$ python -q
>>> import numpy as np
>>> np.set_printoptions(precision=2, suppress=True, linewidth=200)
>>> K = np.loadtxt("out10.csv", delimiter=",")
>>> K
array([[ 1.,  0.],
       [-1.,  1.]])
>>> np.einsum("ij,ji->", K, K)
np.float64(2.0)
>>> np.kron(np.eye(2, dtype=int), K)
array([[ 1.,  0.,  0.,  0.],
       [-1.,  1., -0.,  0.],
       [ 0.,  0.,  1.,  0.],
       [-0.,  0., -1.,  1.]])
>>> round(np.linalg.det(2 * K), 2), round(float(np.linalg.det(K)), 2)
(np.float64(4.0), 1.0)
>>> np.einsum("ii->", K)
np.float64(2.0)
>>> round(float(np.linalg.eigvals(K).sum().real), 2)
2.0
>>> np.round(np.linalg.det(K.T), 2)
np.float64(1.0)
>>> np.poly(K)
array([ 1., -2.,  1.])
>>> np.sort(np.linalg.eigvals(K))
array([1., 1.])
>>> rng = np.random.default_rng(1618)
>>> lab = rng.permutation(2)
>>> A2 = K[:, lab] * rng.choice([-1, 1], 2)
>>> A2
array([[ 1.,  0.],
       [-1.,  1.]])
>>> Uu, _, Vt = np.linalg.svd(K.T @ A2)
>>> np.round(np.linalg.lstsq(K, A2)[0], 2) + 0
array([[1., 0.],
       [0., 1.]])
>>> O = A2.astype(float).copy()
>>> for j in range(2):
...     O[:, j] -= O[:, :j] @ (O[:, :j].T @ O[:, j])
...     O[:, j] /= np.linalg.norm(O[:, j])
... 
>>> np.round(O.T @ O, 2) + 0
array([[1., 0.],
       [0., 1.]])
>>> W1 = np.array([[2, 2], [1, 0]])
>>> b = np.array([5, 0])
>>> H = np.maximum(K @ W1 + b, 0)
>>> np.linalg.matrix_rank(H)
np.int64(2)
>>> (H > 0).mean(axis=0)
array([1. , 0.5])
>>> C = np.array([[1, 1], [0, 1]])
>>> H @ C
array([[7., 9.],
       [4., 4.]])
>>> W1 @ C
array([[2, 4],
       [1, 1]])
>>> mat = np.loadtxt("mat.csv", delimiter=",")
>>> mat
array([[ 0.5,  1.1,  0.6],
       [-0.3,  0. ,  0.2],
       [ 1. , -0.7, -0.5]])
>>> vec = np.array([3, -3, 3])
>>> rhs = mat @ vec
>>> rhs.round(2) + 0
array([ 0. , -0.3,  3.6])
>>> np.linalg.solve(mat, rhs + mat[:, 0])
array([ 4., -3.,  3.])
>>> np.linalg.solve(mat, 2 * rhs)
array([ 6., -6.,  6.])
>>> lab = rng.integers(0, 2, 3)
>>> data = (lab[:, None] == lab) * -3 + np.eye(3)
>>> data
array([[-2., -3., -3.],
       [-3., -2., -3.],
       [-3., -3., -2.]])
>>> def softmax(z):
...     e = np.exp(z - z.max(axis=-1, keepdims=True))
...     return e / e.sum(axis=-1, keepdims=True)
... 
>>> softmax(data[0])
array([0.58, 0.21, 0.21])
>>> softmax(data).sum(axis=1)
array([1., 1., 1.])
>>> np.round(softmax(10 * data[0]), 2) + 0
array([1., 0., 0.])
>>> softmax(data[0] + 4)
array([0.58, 0.21, 0.21])
>>> S = data @ data.T / np.sqrt(3)
>>> softmax(S + np.triu(np.full(S.shape, -np.inf), 1))
array([[1.  , 0.  , 0.  ],
       [0.36, 0.64, 0.  ],
       [0.26, 0.26, 0.47]])
>>> softmax(S)[0] @ data
array([-2.53, -2.74, -2.74])
>>> softmax(S)
array([[0.47, 0.26, 0.26],
       [0.26, 0.47, 0.26],
       [0.26, 0.26, 0.47]])
>>> r0 = np.array([3, 3])
>>> np.correlate(data[0], data[2], "full")
array([ 4., 12., 21., 18.,  9.])
>>> np.convolve(data[0], r0)
array([ -6., -15., -18.,  -9.])
>>> np.polyval(r0, data[0])
array([-3., -6., -6.])
>>> np.array([np.convolve(row, r0, "same") for row in data])
array([[ -6., -15., -18.],
       [ -9., -15., -15.],
       [ -9., -18., -15.]])
>>> J = np.array([[4, 4, 4], [4, 4, 4], [4, 4, 4]])
>>> r0, v = K[0], K[1]
>>> r0 @ v
np.float64(-1.0)
>>> p = (r0 @ v) / (r0 @ r0) * r0
>>> np.linalg.matrix_rank(np.outer(r0, v))
np.int64(1)
>>> np.outer(r0, v)
array([[-1.,  1.],
       [-0.,  0.]])
>>> np.round(np.linalg.norm(r0 + v) ** 2 + np.linalg.norm(r0 - v) ** 2, 2)
np.float64(6.0)
>>> Uu, sv, Vt = np.linalg.svd(J)
>>> vecs = Vt[:(sv > 1e-8).sum()]
>>> vec = J[2] + -3 * J[1] + rng.integers(2) * np.eye(3)[1]
>>> vec
array([-8., -8., -8.])
>>> round(np.linalg.norm(vec - vecs.T @ vecs @ vec), 2)
np.float64(0.0)
>>> np.diag(vecs.T @ vecs)
array([0.33, 0.33, 0.33])
>>> rank = np.linalg.matrix_rank(J)
>>> rank
np.int64(1)
>>> ns = np.linalg.svd(J)[2][rank:].T
>>> [int(np.linalg.matrix_rank(J[:i])) for i in range(1, len(J) + 1)]
[1, 1, 1]
>>> [int(np.linalg.matrix_rank(np.delete(J, i, axis=0))) for i in range(3)]
[1, 1, 1]
>>> np.allclose(J @ ns, 0)
True
>>> np.round(J @ ns, 2) + 0
array([[0., 0.],
       [0., 0.],
       [0., 0.]])
>>> ns @ ns.T
array([[ 0.67, -0.33, -0.33],
       [-0.33,  0.67, -0.33],
       [-0.33, -0.33,  0.67]])
>>> np.linalg.matrix_rank(J.T @ J), np.linalg.matrix_rank(J @ J.T)
(np.int64(1), np.int64(1))
>>> Uu, sv, Vt = np.linalg.svd(J)
>>> sv.round(2) + 0
array([12.,  0.,  0.])
>>> A2 = Uu[:, :1] @ np.diag(sv[:1]) @ Vt[:1]
>>> np.linalg.matrix_rank(A2)
np.int64(1)
>>> F = np.loadtxt("test3.csv", delimiter=",")
>>> F
array([[  0.,   0.,   0.],
       [ -1.,   2.,  -6.],
       [ -1.,  -7.,   2.],
       [  0.,   0.,   0.],
       [  0.,   0.,   0.],
       [  0., -14.,   7.],
       [ -1.,   2.,  -6.],
       [ -1.,   2.,  -6.],
       [  0.,   0.,   0.],
       [  0.,   0.,   0.],
       [ -1.,   2.,  -6.],
       [ -1.,  -7.,   2.],
       [  0.,   0.,   0.],
       [  0.,  -5.,  -1.],
       [  0.,   0.,   0.],
       [  0.,   0.,   0.],
       [  0.,   0.,   0.],
       [  0.,   0.,   0.],
       [ -1.,  -7.,   2.],
       [  0.,   0.,   0.],
       [ -1.,   2.,  -6.],
       [ -1.,  -7.,   2.],
       [ -1.,  -7.,   2.]])
>>> lab = F[:, 2] > np.median(F[:, 2])
>>> r0 = F[lab].mean(axis=0) - F[~lab].mean(axis=0)
>>> np.argsort(-np.abs(r0).round(6), kind="stable")
array([1, 2, 0])
>>> vec = np.array([3, 6, 8])
>>> np.einsum("ij,j->i", F, vec)
array([  0., -39., -29.,   0.,   0., -28., -39., -39.,   0.,   0., -39., -29.,   0., -38.,   0.,   0.,   0.,   0., -29.,   0., -39., -29., -29.])
>>> F @ vec
array([  0., -39., -29.,   0.,   0., -28., -39., -39.,   0.,   0., -39., -29.,   0., -38.,   0.,   0.,   0.,   0., -29.,   0., -39., -29., -29.])
>>> F @ (2 * vec)
array([  0., -78., -58.,   0.,   0., -56., -78., -78.,   0.,   0., -78., -58.,   0., -76.,   0.,   0.,   0.,   0., -58.,   0., -78., -58., -58.])
>>> A2 = np.c_[F[:, :2] @ np.array([[2, 1], [1, -3]]), np.array([2, 2, 3, 1, 5, 0, 0, 1, 5, 5, 4, 4, 3, 5, 2, 5, 5, 3, 3, 0, 0, 3, 2])]
>>> A2
array([[  0.,   0.,   2.],
       [  0.,  -7.,   2.],
       [ -9.,  20.,   3.],
       [  0.,   0.,   1.],
       [  0.,   0.,   5.],
       [-14.,  42.,   0.],
       [  0.,  -7.,   0.],
       [  0.,  -7.,   1.],
       [  0.,   0.,   5.],
       [  0.,   0.,   5.],
       [  0.,  -7.,   4.],
       [ -9.,  20.,   4.],
       [  0.,   0.,   3.],
       [ -5.,  15.,   5.],
       [  0.,   0.,   2.],
       [  0.,   0.,   5.],
       [  0.,   0.,   5.],
       [  0.,   0.,   3.],
       [ -9.,  20.,   3.],
       [  0.,   0.,   0.],
       [  0.,  -7.,   0.],
       [ -9.,  20.,   3.],
       [ -9.,  20.,   2.]])
>>> np.linalg.norm(np.linalg.qr(F)[0].T @ A2, axis=0) ** 2 / ((A2 ** 2).sum(axis=0) + 1e-12)
array([1.  , 1.  , 0.25])
>>> np.round(np.linalg.lstsq(F, A2[:, 0])[0], 2) + 0
array([2., 1., 0.])
>>> np.linalg.matrix_rank(np.c_[F, A2])
np.int64(4)
